>>> import numpy as np
>>> import numpy.linalg as la
>>> np.set_printoptions(suppress=True, linewidth=140)
>>> def tidy(a):
...     return np.round(a, 2) + 0
... 
>>> arr = np.load("a.npy")
>>> print(arr)
[[  2.36   9.99  -9.99]
 [-13.19  20.03  -0.21]
 [-17.57  22.53   2.84]
 [-11.81  17.49   0.09]
 [ -8.4   14.99  -1.83]
 [  5.21 -19.99   9.01]
 [ -4.21  -4.96   8.27]
 [ -8.97  -0.02   9.89]
 [ -5.38   2.51   4.11]
 [ 17.56 -22.5   -2.78]
 [  0.6  -10.     6.67]
 [-20.2   19.99   7.51]
 [  7.01 -12.49   1.49]
 [ 16.2  -20.01  -3.09]
 [ -4.41   2.5    3.03]]
>>> q, Rm = la.qr(arr)
>>> print(tidy(abs(Rm[0, 0])), tidy(la.norm(arr[:, 0])))
43.59 43.59
>>> print(tidy(q @ Rm))
[[  2.36   9.99  -9.99]
 [-13.19  20.03  -0.21]
 [-17.57  22.53   2.84]
 [-11.81  17.49   0.09]
 [ -8.4   14.99  -1.83]
 [  5.21 -19.99   9.01]
 [ -4.21  -4.96   8.27]
 [ -8.97  -0.02   9.89]
 [ -5.38   2.51   4.11]
 [ 17.56 -22.5   -2.78]
 [  0.6  -10.     6.67]
 [-20.2   19.99   7.51]
 [  7.01 -12.49   1.49]
 [ 16.2  -20.01  -3.09]
 [ -4.41   2.5    3.03]]
>>> print(tidy(np.abs(np.diag(Rm))))
[43.59 27.77  0.12]
>>> print(q.shape, Rm.shape)
(15, 3) (3, 3)
>>> left, sig, vt = la.svd(arr, full_matrices=False)
>>> print((sig > 1e-8).sum())
3
>>> print(np.abs(left[:, 0]).round(6).argmax())
2
>>> print(tidy(np.cumsum(sig ** 2) / np.sum(sig ** 2)))
[0.87 1.   1.  ]
>>> print(tidy(np.sqrt((sig ** 2).sum())), tidy(la.norm(arr)))
77.1 77.1
>>> print(tidy(left.T @ arr @ vt.T))
[[71.84  0.    0.  ]
 [ 0.   27.99  0.  ]
 [ 0.    0.    0.07]]
>>> print(tidy(left.T @ left))
[[1. 0. 0.]
 [0. 1. 0.]
 [0. 0. 1.]]
>>> print(tidy(vt @ vt.T))
[[1. 0. 0.]
 [0. 1. 0.]
 [0. 0. 1.]]
>>> u = np.array([0, 0])
>>> print(tidy(np.correlate(arr[10], arr[8], "full")))
[  2.47 -39.59  -0.91  70.54 -35.88]
>>> print(np.convolve(arr[10], u))
[0. 0. 0. 0.]
>>> print(np.polyval(u, arr[10]))
[0. 0. 0.]
